>>> import numpy as np
>>> np.set_printoptions(precision=3, suppress=True, linewidth=100, floatmode="fixed")
>>> def tidy(a):
...     return np.round(a, 3) + 0
... 
>>> J = np.load("x.npy")
>>> J
array([[0, 1, 0],
       [1, 0, 1],
       [0, 1, 0]])
>>> J.sum(axis=0)
array([1, 2, 1])
>>> np.argwhere(np.triu(J))
array([[0, 1],
       [1, 2]])
>>> Lm = np.diag(J.sum(axis=1)) - J
>>> tidy(np.linalg.eigvalsh(Lm))
array([0.000, 1.000, 3.000])
>>> ev, V = np.linalg.eigh(J)
>>> x = np.array([1, -1, 0])
>>> np.abs(J).sum(axis=1).max(), tidy(np.abs(ev).max())
(np.int64(2), np.float64(1.414))
>>> tidy(V * np.maximum(ev, 0) @ V.T)
array([[0.354, 0.500, 0.354],
       [0.500, 0.707, 0.500],
       [0.354, 0.500, 0.354]])
>>> np.allclose(J[:-1].T @ np.linalg.lstsq(J[:-1].T, J[-1])[0], J[-1])
True
>>> np.unique(J.round(6), axis=0).shape
(2, 3)
>>> np.linalg.lstsq(J[:-1].T, J[-1])[2]
np.int32(2)
>>> tidy(np.trace(np.linalg.pinv(J) @ J))
np.float64(2.0)
>>> np.abs(np.diag(np.linalg.qr(J)[1])) > 1e-9
array([ True,  True, False])
>>> tidy(np.linalg.norm(J, 2) / np.linalg.norm(J))
np.float64(0.707)
>>> np.argsort(-np.linalg.norm(J, axis=0).round(6), kind="stable")[:3]
array([1, 0, 2])
>>> np.linalg.matrix_rank(J, rtol=0.1)
np.int64(2)
>>> [round(float(x), 3) for x in np.linalg.svd(J, compute_uv=False)[:3]]
[1.414, 1.414, 0.0]
>>> left, sig, Vh = np.linalg.svd(J)
>>> V = Vh[:(sig > 1e-8).sum()]
>>> rng = np.random.default_rng(21434)
>>> x = J[0] + 5 * J[1] + rng.integers(2) * np.eye(3)[2]
>>> x
array([5.000, 1.000, 6.000])
>>> np.allclose(V.T @ V @ x, x)
False
>>> E = np.array([[0, 0, 1, 0], [0, 0, 0, 1], [1, 0, 0, 0], [0, 1, 0, 0]])
>>> hat = np.triu(np.array([[2, 2, 2], [0, 1, 0], [2, 2, 2]]), 1) + np.eye(3)
>>> M2 = hat @ J @ np.linalg.inv(hat)
>>> tidy(np.linalg.det(M2))
np.float64(0.0)
>>> hat @ J - J @ hat
array([[ 2.000,  2.000,  2.000],
       [ 0.000, -2.000, -2.000],
       [ 0.000,  0.000,  0.000]])
>>> M2
array([[ 2.000, -1.000, -2.000],
       [ 1.000, -2.000, -1.000],
       [ 0.000,  1.000,  0.000]])
>>> np.trace(M2), np.trace(J)
(np.float64(0.0), np.int64(0))
>>> tidy(M2 @ np.linalg.pinv(M2) @ M2)
array([[ 2.000, -1.000, -2.000],
       [ 1.000, -2.000, -1.000],
       [ 0.000,  1.000,  0.000]])
>>> np.unique(M2.round(6), axis=0).shape
(3, 3)
>>> tidy(np.trace(np.linalg.pinv(M2) @ M2))
np.float64(2.0)
>>> x = np.array([0, 0, -1, -1])
>>> y = E @ x
>>> y
array([-1, -1,  0,  0])
>>> tidy(np.linalg.solve(E, E[:, 3]))
array([0.000, 0.000, 0.000, 1.000])
>>> tidy(np.linalg.solve(E, y))
array([ 0.000,  0.000, -1.000, -1.000])
>>> x = np.array([-2, -4, -1, -4])
>>> tidy(np.linalg.inv(E))
array([[0.000, 0.000, 1.000, 0.000],
       [0.000, 0.000, 0.000, 1.000],
       [1.000, 0.000, 0.000, 0.000],
       [0.000, 1.000, 0.000, 0.000]])
>>> [p for p in range(1, 25) if np.allclose(np.linalg.matrix_power(E, p), np.eye(4))]
[2, 4, 6, 8, 10, 12, 14, 16, 18, 20, 22, 24]
>>> tidy(np.sort(np.abs(np.degrees(np.angle(np.linalg.eigvals(E))))))
array([  0.000,   0.000, 180.000, 180.000])
>>> tidy(np.linalg.norm(x)), tidy(np.linalg.norm(E @ x))
(np.float64(6.083), np.float64(6.083))
>>> ev, V = np.linalg.eigh(E)
>>> x = np.array([2, -1, -3, -3])
>>> tidy(V * np.abs(ev) @ V.T)
array([[1.000, 0.000, 0.000, 0.000],
       [0.000, 1.000, 0.000, 0.000],
       [0.000, 0.000, 1.000, 0.000],
       [0.000, 0.000, 0.000, 1.000]])
>>> tidy(V * np.maximum(ev, 0) @ V.T)
array([[0.500, 0.000, 0.500, 0.000],
       [0.000, 0.500, 0.000, 0.500],
       [0.500, 0.000, 0.500, 0.000],
       [0.000, 0.500, 0.000, 0.500]])
>>> x @ E @ x
np.int64(-6)
>>> m1 = np.array([[0, 1, 1], [1, 0, 1], [1, 1, 0]])
>>> m1
array([[0, 1, 1],
       [1, 0, 1],
       [1, 1, 0]])
>>> labels = rng.permutation(3)
>>> labels
array([2, 1, 0])
>>> M2 = m1[labels][:, labels]
>>> np.diag(M2)
array([0, 0, 0])
>>> M2
array([[0, 1, 1],
       [1, 0, 1],
       [1, 1, 0]])
>>> M2 = np.linalg.inv(m1)
>>> (np.abs(M2) > 1e-9).astype(int)
array([[1, 1, 1],
       [1, 1, 1],
       [1, 1, 1]])
>>> tidy(np.linalg.cond(m1))
np.float64(2.0)
>>> tidy(np.linalg.inv(M2))
array([[0.000, 1.000, 1.000],
       [1.000, 0.000, 1.000],
       [1.000, 1.000, 0.000]])
>>> M2
array([[-0.500,  0.500,  0.500],
       [ 0.500, -0.500,  0.500],
       [ 0.500,  0.500, -0.500]])
>>> np.all(np.linalg.eigvalsh(m1) > 0)
np.False_
>>> mat = np.load("layer16.npy")
>>> mat
array([[0, 1, 0],
       [0, 0, 1],
       [1, 0, 0]])
>>> left, sig, Vh = np.linalg.svd(mat, full_matrices=False)
>>> left.T @ left
array([[1.000, 0.000, 0.000],
       [0.000, 1.000, 0.000],
       [0.000, 0.000, 1.000]])
>>> tidy(np.cumsum(sig ** 2) / np.sum(sig ** 2))
array([0.333, 0.667, 1.000])
>>> sig
array([1.000, 1.000, 1.000])
>>> sig / sig[0]
array([1.000, 1.000, 1.000])
>>> mat.sum(axis=1)
array([1, 1, 1])
>>> np.linalg.matrix_power(mat, 100)
array([[0, 1, 0],
       [0, 0, 1],
       [1, 0, 0]])
>>> tidy(np.sort(np.abs(np.linalg.eigvals(mat)))[::-1])
array([1.000, 1.000, 1.000])
>>> pr = np.eye(3)[0]
>>> for _ in range(5):
...     pr = pr @ mat
...     print(pr.round(3))
... 
[0.000 1.000 0.000]
[0.000 0.000 1.000]
[1.000 0.000 0.000]
[0.000 1.000 0.000]
[0.000 0.000 1.000]
>>> data = np.array([[0, 0, 1], [1, 0, 0], [0, 1, 0]])
>>> (data @ data)[0]
array([0, 1, 0])
>>> tidy(np.fft.fft(data[0]))
array([ 1.000+0.000j, -0.500+0.866j, -0.500-0.866j])
>>> data @ np.ones(3)
array([1.000, 1.000, 1.000])
>>> Q, r_ = np.linalg.qr(data)
>>> Q
array([[ 0.000,  0.000,  1.000],
       [-1.000,  0.000,  0.000],
       [-0.000, -1.000,  0.000]])
>>> abs(r_[0, 0]), tidy(np.linalg.norm(data[:, 0]))
(np.float64(1.0), np.float64(1.0))
>>> np.trace(Q @ Q.T)
np.float64(3.0)
>>> np.einsum("ij,ji->", data, data)
np.int64(0)
>>> tidy(np.linalg.det(data.T))
np.float64(1.0)
>>> tidy(np.poly(data))
array([ 1.000,  0.000,  0.000, -1.000])
>>> tidy(np.linalg.det(2 * data)), tidy(np.linalg.det(data))
(np.float64(8.0), np.float64(1.0))
>>> tidy(np.fft.fft(mat[0]))
array([ 1.000+0.000j, -0.500-0.866j, -0.500+0.866j])
>>> (mat @ mat)[0]
array([0, 0, 1])
>>> x = np.array([0, -2, 0])
>>> y = data @ x
>>> coef, lr = np.zeros(3), 1 / np.linalg.norm(data, 2) ** 2
>>> for i in range(6):
...     coef -= lr * data.T @ (data @ coef - y)
...     if i % 1 == 0: print(i, round(np.linalg.norm(data @ coef - y), 3))
... 
0 0.0
1 0.0
2 0.0
3 0.0
4 0.0
5 0.0
>>> coef
array([ 0.000, -2.000,  0.000])
>>> tidy(np.linalg.cond(data))
np.float64(1.0)
